$ python3 -q
>>> import numpy as np
>>> np.set_printoptions(precision=3, suppress=True, linewidth=120)
>>> feats = np.load("out9.npy")
>>> feats
array([[ -8,   0,   2,   1,   0,   1],
       [  1,  22,   0,   0,   2,   1],
       [  2,   2,   0,   0,   0,   2],
       [  0,   1,   1,  52,   2,   1],
       [  2,   0,   2,   0,  31,   0],
       [  0,   0,   0,   1,   1, -50]])
>>> np.abs(np.linalg.svd(feats)[2][-1])
array([0.228, 0.005, 0.97 , 0.016, 0.077, 0.002])
>>> other = feats ** -1
Traceback (most recent call last):
  File "<python-input-5>", line 1, in <module>
    other = feats ** -1
            ~~~~~~^^~~~
ValueError: Integers to negative integer powers are not allowed.
>>> other = np.linalg.inv(feats)
>>> np.round(np.linalg.det(feats) * np.linalg.det(other), 3)
np.float64(1.0)
>>> round(float(np.linalg.cond(feats)), 3)
114.626
>>> np.round(feats @ other, 3) + 0
array([[1., 0., 0., 0., 0., 0.],
       [0., 1., 0., 0., 0., 0.],
       [0., 0., 1., 0., 0., 0.],
       [0., 0., 0., 1., 0., 0.],
       [0., 0., 0., 0., 1., 0.],
       [0., 0., 0., 0., 0., 1.]])
>>> rng = np.random.default_rng(4456)
>>> labels = rng.permutation(6)
>>> labels
array([5, 1, 2, 4, 3, 0])
>>> other = feats[labels][:, labels]
>>> np.sort(np.abs(np.linalg.eigvals(other)))
array([ 0.458,  8.454, 21.961, 31.027, 50.008, 52.015])
>>> np.allclose(other, feats)
False
>>> other
array([[-50,   0,   0,   1,   1,   0],
       [  1,  22,   0,   2,   0,   1],
       [  2,   2,   0,   0,   0,   2],
       [  0,   0,   2,  31,   0,   2],
       [  1,   1,   1,   2,  52,   0],
       [  1,   0,   2,   0,   1,  -8]])
>>> O, evecs = np.linalg.qr(other[:, :5])[0], np.linalg.qr(other[:, 5:])[0]
>>> s = np.linalg.svd(O.T @ evecs, compute_uv=False)
>>> np.degrees(np.arccos(s.clip(0, 1)))
array([13.15])
>>> data = np.loadtxt("w.csv", delimiter=",")
>>> data
array([[ 3.,  7.,  7.,  3., -1.,  7.],
       [ 7.,  3.,  7.,  7.,  3., -1.],
       [-1.,  7.,  3.,  7.,  7.,  3.],
       [ 3., -1.,  7.,  3.,  7.,  7.],
       [ 7.,  3., -1.,  7.,  3.,  7.],
       [ 7.,  7.,  3., -1.,  7.,  3.]])
>>> x0 = np.array([0, 0, 3, -3, 1, 0])
>>> y = data @ x0
>>> y
array([ 11.,   3.,  -5.,  19., -21.,  19.])
>>> np.round(np.linalg.solve(data, 5 * y), 3) + 0
array([  0.,   0.,  15., -15.,   5.,   0.])
>>> np.round(np.linalg.solve(data, y + data[:, 5]), 3) + 0
array([ 0.,  0.,  3., -3.,  1.,  1.])
>>> np.round(np.linalg.solve(data, y), 3) + 0
array([ 0.,  0.,  3., -3.,  1.,  0.])
>>> np.linalg.solve(data, data[:, 2])
array([ 0.,  0.,  1., -0., -0.,  0.])
>>> other = np.array([[2, -1, 2, -3], [3, 2, 1, 2], [0, 3, -3, 1], [-3, 0, 1, -2]])
>>> M = np.triu(other)
>>> M
array([[ 2, -1,  2, -3],
       [ 0,  2,  1,  2],
       [ 0,  0, -3,  1],
       [ 0,  0,  0, -2]])
>>> proj = np.triu(np.array([[8, 8, 7, 6], [2, 2, 7, 8], [3, 3, 0, 7], [3, 5, 1, 4]]), 1) + np.eye(4)
>>> other = proj @ M @ np.linalg.inv(proj)
>>> np.linalg.matrix_rank(other)
np.int64(4)
